In [1]: import numpy as np

In [2]: import numpy.linalg as la

In [3]: np.set_printoptions(suppress=True, linewidth=120)

In [4]: M = np.load("block5.npy")

In [5]: M
Out[5]: 
array([[ 0,  3,  1, -1,  2, -2,  1,  1,  3, -1, -3,  1,  0, -2, -2],
       [ 2,  5,  3,  1,  4,  0,  3,  3,  5,  1, -1,  3,  2,  0,  0],
       [ 0,  3,  1, -1,  2, -2,  1,  1,  3, -1, -3,  1,  0, -2, -2],
       [ 0,  3,  1, -1,  2, -2,  1,  1,  3, -1, -3,  1,  0, -2, -2],
       [ 1,  4,  2,  0,  3, -1,  2,  2,  4,  0, -2,  2,  1, -1, -1],
       [ 2,  5,  3,  1,  4,  0,  3,  3,  5,  1, -1,  3,  2,  0,  0],
       [ 2,  5,  3,  1,  4,  0,  3,  3,  5,  1, -1,  3,  2,  0,  0],
       [ 1,  4,  2,  0,  3, -1,  2,  2,  4,  0, -2,  2,  1, -1, -1],
       [ 2,  5,  3,  1,  4,  0,  3,  3,  5,  1, -1,  3,  2,  0,  0],
       [ 0,  3,  1, -1,  2, -2,  1,  1,  3, -1, -3,  1,  0, -2, -2],
       [ 2,  5,  3,  1,  4,  0,  3,  3,  5,  1, -1,  3,  2,  0,  0],
       [ 2,  5,  3,  1,  4,  0,  3,  3,  5,  1, -1,  3,  2,  0,  0],
       [ 1,  4,  2,  0,  3, -1,  2,  2,  4,  0, -2,  2,  1, -1, -1],
       [ 0,  3,  1, -1,  2, -2,  1,  1,  3, -1, -3,  1,  0, -2, -2]])

In [6]: Uu, s, Vh = la.svd(M)

In [7]: np.argmax(s[:-1] / (s[1:] + 1e-6)) + 1
Out[7]: np.int64(2)

In [8]: B = Uu[:, :2] @ np.diag(s[:2]) @ Vh[:2]

In [9]: la.matrix_rank(M, rtol=0.05)
Out[9]: np.int64(2)

In [10]: def softmax(z):
    ...:     e = np.exp(z - z.max(axis=-1, keepdims=True))
    ...:     return e / e.sum(axis=-1, keepdims=True)
    ...: 

In [11]: np.round(softmax(M[0]), 1) + 0
Out[11]: array([0. , 0.3, 0. , 0. , 0.1, 0. , 0. , 0. , 0.3, 0. , 0. , 0. , 0. , 0. , 0. ])

In [12]: np.round(softmax(M).sum(axis=1), 1)
Out[12]: array([1., 1., 1., 1., 1., 1., 1., 1., 1., 1., 1., 1., 1., 1.])

In [13]: np.round(softmax(M[0] + 5), 1) + 0
Out[13]: array([0. , 0.3, 0. , 0. , 0.1, 0. , 0. , 0. , 0.3, 0. , 0. , 0. , 0. , 0. , 0. ])

In [14]: att = M @ M.T / np.sqrt(15)

In [15]: np.round(softmax(att)[0] @ M, 1)
Out[15]: array([ 1.3,  4.3,  2.3,  0.3,  3.3, -0.7,  2.3,  2.3,  4.3,  0.3, -1.7,  2.3,  1.3, -0.7, -0.7])

In [16]: softmax(att).round(6).argmax(axis=1)
Out[16]: array([1, 1, 1, 1, 1, 1, 1, 1, 1, 1, 1, 1, 1, 1])
